$ python -q
>>> import numpy as np
>>> np.set_printoptions(precision=2, suppress=True, linewidth=200)
>>> mat = np.loadtxt("data.csv", delimiter=",")
>>> print(mat)
[[-2.  1.  3.]
 [-2.  1.  0.]
 [ 2. -1. -1.]
 [-2.  1. -3.]]
>>> W1 = np.array([[-1, -2], [1, 2], [2, 1]])
>>> c = np.array([-2, 2])
>>> act = np.maximum(mat @ W1 + c, 0)
>>> act
array([[ 7., 11.],
       [ 1.,  8.],
       [ 0.,  0.],
       [ 0.,  5.]])
>>> (act > 0).astype(int)
array([[1, 1],
       [1, 1],
       [0, 0],
       [0, 1]])
>>> (act > 0).mean(axis=0)
array([0.5 , 0.75])
>>> W2 = np.array([[-2, 2], [-1, 3]])
>>> act @ W2
array([[-25.,  47.],
       [-10.,  26.],
       [  0.,   0.],
       [ -5.,  15.]])
>>> W1 @ W2
array([[ 4, -8],
       [-4,  8],
       [-5,  7]])
>>> ang = np.radians(180)
>>> Rm = np.eye(3)
>>> Rm[0, 0] = Rm[2, 2] = np.cos(ang)
>>> Rm[0, 2], Rm[2, 0] = -np.sin(ang), np.sin(ang)
>>> Rm.round(2) + 0
array([[-1.,  0.,  0.],
       [ 0.,  1.,  0.],
       [ 0.,  0., -1.]])
>>> Y = mat @ Rm.T
>>> print(np.round(np.linalg.svd(mat, compute_uv=False), 2) + 0, np.round(np.linalg.svd(Y, compute_uv=False), 2) + 0)
[4.67 4.15 0.  ] [4.67 4.15 0.  ]
>>> np.abs(Y - mat).max(axis=0)
array([4., 0., 6.])
>>> np.allclose(np.linalg.norm(mat, axis=1), np.linalg.norm(Y, axis=1))
True
>>> Y.round(2) + 0
array([[ 2.,  1., -3.],
       [ 2.,  1.,  0.],
       [-2., -1.,  1.],
       [ 2.,  1.,  3.]])
>>> Uu, sv, vt = np.linalg.svd(mat)
>>> vecs = vt[:(sv > 1e-8).sum()]
>>> rng = np.random.default_rng(72362)
>>> vec = mat[2] + 3 * mat[0] + rng.integers(2) * np.eye(3)[0]
>>> print(vec)
[-4.  2.  8.]
>>> np.diag(vecs.T @ vecs)
array([0.8, 0.2, 1. ])
>>> print(round(float(np.linalg.norm(vec - vecs.T @ vecs @ vec)), 2))
0.0
>>> np.allclose(mat[:-1].T @ np.linalg.lstsq(mat[:-1].T, mat[-1])[0], mat[-1])
True
>>> np.abs(np.diag(np.linalg.qr(mat)[1])) > 1e-9
array([ True, False,  True])
>>> E = np.array([[5.0, 0.0, 4.0, 4.0],
...     [0.0, 5.0, 0.0, 0.0],
...     [4.0, 0.0, 5.0, 4.0],
...     [4.0, 0.0, 4.0, 5.0]])
>>> # symmetric
>>> print((np.linalg.matrix_power((E != 0) + (E.T != 0) + np.eye(4), 4) > 0).astype(int))
[[1 0 1 1]
 [0 1 0 0]
 [1 0 1 1]
 [1 0 1 1]]
>>> round(np.linalg.det(E), 2)
np.float64(65.0)
>>> np.flatnonzero(np.linalg.matrix_power((E != 0) + (E.T != 0) + np.eye(4), 4)[0])
array([0, 2, 3])
>>> vec = np.ones(4)
>>> for _ in range(4):
...     vec = E @ vec
...     vec /= np.linalg.norm(vec)
...     print(round(vec @ E @ vec, 2))
... 
12.62
12.94
12.99
13.0
>>> vec
array([0.58, 0.01, 0.58, 0.58])
>>> round(float(np.linalg.eigvalsh(E)[-1]), 2)
13.0
>>> T = np.stack([E, -1 * E, E[::-1]])
>>> np.linalg.norm(T, axis=(1, 2))
array([14., 14., 14.])
>>> T.sum(axis=0)
array([[4., 0., 4., 5.],
       [4., 0., 5., 4.],
       [0., 5., 0., 0.],
       [5., 0., 4., 4.]])
>>> (T @ E.T).shape
(3, 4, 4)
>>> np.linalg.matrix_rank(T.reshape(3, -1))
np.int64(2)
>>> print(T.shape)
(3, 4, 4)
